$ python -q
>>> import numpy as np
>>> from numpy import linalg as LA
>>> np.set_printoptions(suppress=True, linewidth=100)
>>> def rnd(a):
...     return np.round(a, 2) + 0
... 
>>> F = np.load("run9.npy")
>>> F
array([[-4,  0,  0],
       [-3,  2,  0],
       [ 4, -5, -3]])
>>> # triangular
>>> vals, vecs = LA.eig(F)
>>> np.prod(vals)
np.float64(24.0)
>>> print(rnd(np.sort(LA.eigvals(LA.inv(F)))))
[-0.33 -0.25  0.5 ]
>>> vals
array([-3.,  2., -4.])
>>> print(rnd(np.sort(LA.eigvals(F.T))))
[-4. -3.  2.]
>>> print(rnd(np.sort(LA.eigvals(F @ F))))
[ 4.  9. 16.]
>>> np.abs(F).max()
np.int64(5)
>>> LA.matrix_rank(F)
np.int64(3)
>>> rnd(LA.svd(F, compute_uv=False))
array([8.23, 3.24, 0.9 ])
>>> Q, Rm = LA.qr(F)
>>> np.allclose(Rm.T @ Rm, F.T @ F)
True
>>> rnd(Q @ Rm)
array([[-4.,  0.,  0.],
       [-3.,  2.,  0.],
       [ 4., -5., -3.]])
>>> print(Q.shape, Rm.shape)
(3, 3) (3, 3)
>>> LA.matrix_rank(F - F[0, 0] * np.eye(3))
np.int64(2)
>>> A = np.load("mat.npy")
>>> A
array([[ 3, -1,  0,  0],
       [-1,  1,  0,  0],
       [ 0,  0,  3, -1],
       [ 0,  0, -1,  1]])
>>> # equal to its transpose
>>> A.reshape(2, -1)
array([[ 3, -1,  0,  0, -1,  1,  0,  0],
       [ 0,  0,  3, -1,  0,  0, -1,  1]])
>>> t3 = A.reshape(4, 2, -1)
>>> t3.sum(axis=1)
array([[ 3, -1],
       [-1,  1],
       [ 3, -1],
       [-1,  1]])
>>> t3.transpose(1, 0, 2)
array([[[ 3, -1],
        [-1,  1],
        [ 0,  0],
        [ 0,  0]],

       [[ 0,  0],
        [ 0,  0],
        [ 3, -1],
        [-1,  1]]])
>>> B = np.array([[1, 6, -6], [-6, -6, -5], [2, -3, -6], [-3, 2, 0]])
>>> np.einsum("ij->j", A)
array([2, 0, 2, 0])
>>> B.T @ A.T
array([[  9,  -7,   9,  -5],
       [ 24, -12, -11,   5],
       [-13,   1, -18,   6]])
>>> print(A @ B)
[[  9  24 -13]
 [ -7 -12   1]
 [  9 -11 -18]
 [ -5   5   6]]
>>> np.vstack([A, B.T]).shape
(7, 4)
>>> np.einsum("ik,kj->ij", A, B)
array([[  9,  24, -13],
       [ -7, -12,   1],
       [  9, -11, -18],
       [ -5,   5,   6]])
>>> m1 = np.load("dump.npy")
>>> rnd(m1)
array([[-1.14,  0.46, -0.01, -0.13, -1.71, -0.85],
       [ 0.46,  0.52, -0.09, -0.74, -0.43,  0.25],
       [-0.01, -0.09, -0.24,  0.54,  0.56,  0.46],
       [-0.13, -0.74,  0.54,  0.15,  0.37, -0.74],
       [-1.71, -0.43,  0.56,  0.37, -0.45, -0.6 ],
       [-0.85,  0.25,  0.46, -0.74, -0.6 ,  0.17]])
>>> # null space of dimension 2
>>> print(rnd(LA.norm(m1, 2) / LA.norm(m1)))
0.77
>>> [round(float(x), 2) for x in LA.svd(m1, compute_uv=False)[:3]]
[3.0, 2.0, 1.0]
>>> u = np.array([0, 2, 2, 0, 0, 1])
>>> g = np.array([5, 0, -2, -1, -2, 3])
>>> M = np.outer(u, g)
>>> M
array([[ 0,  0,  0,  0,  0,  0],
       [10,  0, -4, -2, -4,  6],
       [10,  0, -4, -2, -4,  6],
       [ 0,  0,  0,  0,  0,  0],
       [ 0,  0,  0,  0,  0,  0],
       [ 5,  0, -2, -1, -2,  3]])
>>> # columns 2 and 4 are equal
>>> r = LA.matrix_rank(M)
>>> print(r)
1
>>> ns = LA.svd(M)[2][r:].T
>>> rnd(ns @ ns.T)
array([[ 0.42,  0.  ,  0.23,  0.12,  0.23, -0.35],
       [ 0.  ,  1.  ,  0.  ,  0.  ,  0.  ,  0.  ],
       [ 0.23,  0.  ,  0.91, -0.05, -0.09,  0.14],
       [ 0.12,  0.  , -0.05,  0.98, -0.05,  0.07],
       [ 0.23,  0.  , -0.09, -0.05,  0.91,  0.14],
       [-0.35,  0.  ,  0.14,  0.07,  0.14,  0.79]])
>>> t3 = np.stack([M, 3 * M, M[::-1]])
>>> rnd(LA.norm(t3, axis=(1, 2)))
array([19.67, 59.02, 19.67])
>>> print(t3.shape)
(3, 6, 6)
>>> t3.sum(axis=0)
array([[  5,   0,  -2,  -1,  -2,   3],
       [ 40,   0, -16,  -8, -16,  24],
       [ 40,   0, -16,  -8, -16,  24],
       [ 10,   0,  -4,  -2,  -4,   6],
       [ 10,   0,  -4,  -2,  -4,   6],
       [ 20,   0,  -8,  -4,  -8,  12]])
>>> LA.matrix_rank(t3.reshape(3, -1))
np.int64(2)
>>> (t3 @ M.T).shape
(3, 6, 6)
>>> print(LA.matrix_rank(t3))
[1 1 1]
>>> print(np.diff(M, axis=0))
[[ 10   0  -4  -2  -4   6]
 [  0   0   0   0   0   0]
 [-10   0   4   2   4  -6]
 [  0   0   0   0   0   0]
 [  5   0  -2  -1  -2   3]]
>>> print(np.count_nonzero(M))
15
>>> LA.matrix_rank(M)
np.int64(1)
>>> M - M[0]
array([[ 0,  0,  0,  0,  0,  0],
       [10,  0, -4, -2, -4,  6],
       [10,  0, -4, -2, -4,  6],
       [ 0,  0,  0,  0,  0,  0],
       [ 0,  0,  0,  0,  0,  0],
       [ 5,  0, -2, -1, -2,  3]])
>>> X = np.array([[0, 2, 1, 3, -3, -3],
...     [-2, 17, 1, 1, -2, 3],
...     [-2, -1, -2, -1, 0, -2],
...     [2, -2, 0, 1, -3, -1],
...     [3, 1, -3, -3, 19, 3],
...     [-2, -1, -2, 0, -2, 12]])
>>> B = np.array([[2, 1], [0, 2], [1, -3], [2, 1], [1, -2], [-2, -1]])
>>> print(np.einsum("ik,kj->ji", X, B))
[[ 10  -9  -4   5  10 -32]
 [ 13  31   3   6 -30  -6]]
>>> np.vstack([X, B.T]).shape
(8, 6)
>>> LA.matrix_rank(np.vstack([X, B.T]))
np.int64(6)
>>> np.einsum("ij,ij->i", X, X)
array([ 32, 308,  14,  19, 398, 157])
>>> np.einsum("ik,kj->ij", X, B)
array([[ 10,  13],
       [ -9,  31],
       [ -4,   3],
       [  5,   6],
       [ 10, -30],
       [-32,  -6]])
>>> np.einsum("ij->j", X)
array([-1, 16, -5,  1,  9, 12])
>>> rng = np.random.default_rng(98)
>>> labels = rng.permutation(6)
>>> B = X[:, labels] * rng.choice([-1, 1], 6)
>>> B
array([[ -2,  -1,  -3,   3,   0,  -3],
       [-17,  -1,  -2,  -3,   2,  -1],
       [  1,   2,   0,   2,   2,   1],
       [  2,   0,  -3,   1,  -2,  -1],
       [ -1,   3,  19,  -3,  -3,   3],
       [  1,   2,  -2, -12,   2,   0]])
>>> left, _, vt = LA.svd(X.T @ B)
>>> rnd(left @ vt)
array([[ 0.,  0.,  0.,  0., -1.,  0.],
       [-1.,  0.,  0.,  0.,  0.,  0.],
       [ 0., -1.,  0.,  0.,  0.,  0.],
       [ 0.,  0.,  0.,  0.,  0., -1.],
       [ 0.,  0.,  1.,  0.,  0.,  0.],
       [ 0.,  0.,  0., -1.,  0.,  0.]])
>>> labels
array([1, 2, 4, 5, 0, 3])
>>> B = LA.inv(X)
>>> rnd(LA.slogdet(X)[0])
np.float64(1.0)
>>> rnd(B)
array([[-0.13,  0.05, -0.07,  0.39,  0.04, -0.03],
       [-0.02,  0.07,  0.02,  0.06,  0.01, -0.02],
       [-0.06, -0.06, -0.36, -0.37, -0.08, -0.07],
       [ 0.43, -0.06, -0.01, -0.06,  0.06,  0.1 ],
       [ 0.08, -0.03, -0.04, -0.13,  0.04,  0.  ],
       [-0.02,  0.  , -0.08, -0.01,  0.  ,  0.06]])
>>> rnd(LA.inv(B))
array([[ 0.,  2.,  1.,  3., -3., -3.],
       [-2., 17.,  1.,  1., -2.,  3.],
       [-2., -1., -2., -1.,  0., -2.],
       [ 2., -2.,  0.,  1., -3., -1.],
       [ 3.,  1., -3., -3., 19.,  3.],
       [-2., -1., -2.,  0., -2., 12.]])
>>> print(rnd(LA.det(X) * LA.det(B)))
1.0
>>> rnd(LA.cond(X))
np.float64(13.03)
>>> Q, Rm = LA.qr(B)
>>> rnd(Q)
array([[-0.27, -0.33, -0.46, -0.75, -0.15, -0.16],
       [-0.05, -0.65, -0.45,  0.61, -0.05, -0.08],
       [-0.13,  0.66, -0.68,  0.18,  0.15, -0.16],
       [ 0.93, -0.07, -0.26, -0.18,  0.15,  0.  ],
       [ 0.18,  0.17, -0.02,  0.09, -0.95, -0.16],
       [-0.04,  0.03, -0.23, -0.03, -0.16,  0.96]])
>>> np.trace(Q @ Q.T)
np.float64(6.0)
>>> rnd(abs(Rm[0, 0])), rnd(LA.norm(B[:, 0]))
(np.float64(0.46), np.float64(0.46))
>>> x = np.array([1, 1, 0, 2, 2, 0])
>>> h1 = np.maximum(X @ x, 0)
>>> X.T @ h1
array([ 82, 261, -93, -89, 652, 141])
>>> rnd(np.tanh(X @ x))
array([ 0.96,  1.  , -1.  , -1.  ,  1.  , -1.  ])
>>> np.maximum(X @ x, 0) - np.maximum(-X @ x, 0)
array([ 2, 13, -5, -4, 36, -7])
>>> K = np.load("a.npy")
>>> K
array([[ 1.  ,  0.08,  1.96,  2.16],
       [ 2.17,  0.2 ,  3.91,  3.9 ],
       [-2.08,  0.1 , -3.87, -3.98],
       [-1.99,  0.07, -3.97, -3.83],
       [ 0.95, -0.02,  2.12,  1.91]])
>>> x = np.array([-2, -1, 1, -1])
>>> y = K @ x
>>> coef, lr = np.zeros(4), 1 / LA.norm(K, 2) ** 2
>>> for i in range(25):
...     coef -= lr * K.T @ (K @ coef - y)
...     if i % 5 == 0: print(i, round(LA.norm(K @ coef - y), 2))
... 
0 0.67
5 0.67
10 0.67
15 0.67
20 0.66
>>> rnd(LA.cond(K))
np.float64(76.9)
>>> rnd(coef)
array([-0.26, -0.03, -0.44, -0.47])
>>> t = np.radians(180)
>>> Rm = np.eye(4)
>>> Rm[3, 3] = Rm[1, 1] = np.cos(t)
>>> Rm[3, 1], Rm[1, 3] = -np.sin(t), np.sin(t)
>>> print(rnd(Rm))
[[ 1.  0.  0.  0.]
 [ 0. -1.  0.  0.]
 [ 0.  0.  1.  0.]
 [ 0.  0.  0. -1.]]
>>> B = K @ Rm.T
>>> rnd(LA.svd(K, compute_uv=False)), rnd(LA.svd(B, compute_uv=False))
(array([11.1 ,  0.29,  0.22,  0.14]), array([11.1 ,  0.29,  0.22,  0.14]))
>>> rnd(B)
array([[ 1.  , -0.08,  1.96, -2.16],
       [ 2.17, -0.2 ,  3.91, -3.9 ],
       [-2.08, -0.1 , -3.87,  3.98],
       [-1.99, -0.07, -3.97,  3.83],
       [ 0.95,  0.02,  2.12, -1.91]])
>>> np.allclose(K @ K.T, B @ B.T)
True
>>> rnd(LA.det(Rm)), np.trace(Rm)
(np.float64(1.0), np.float64(0.0))
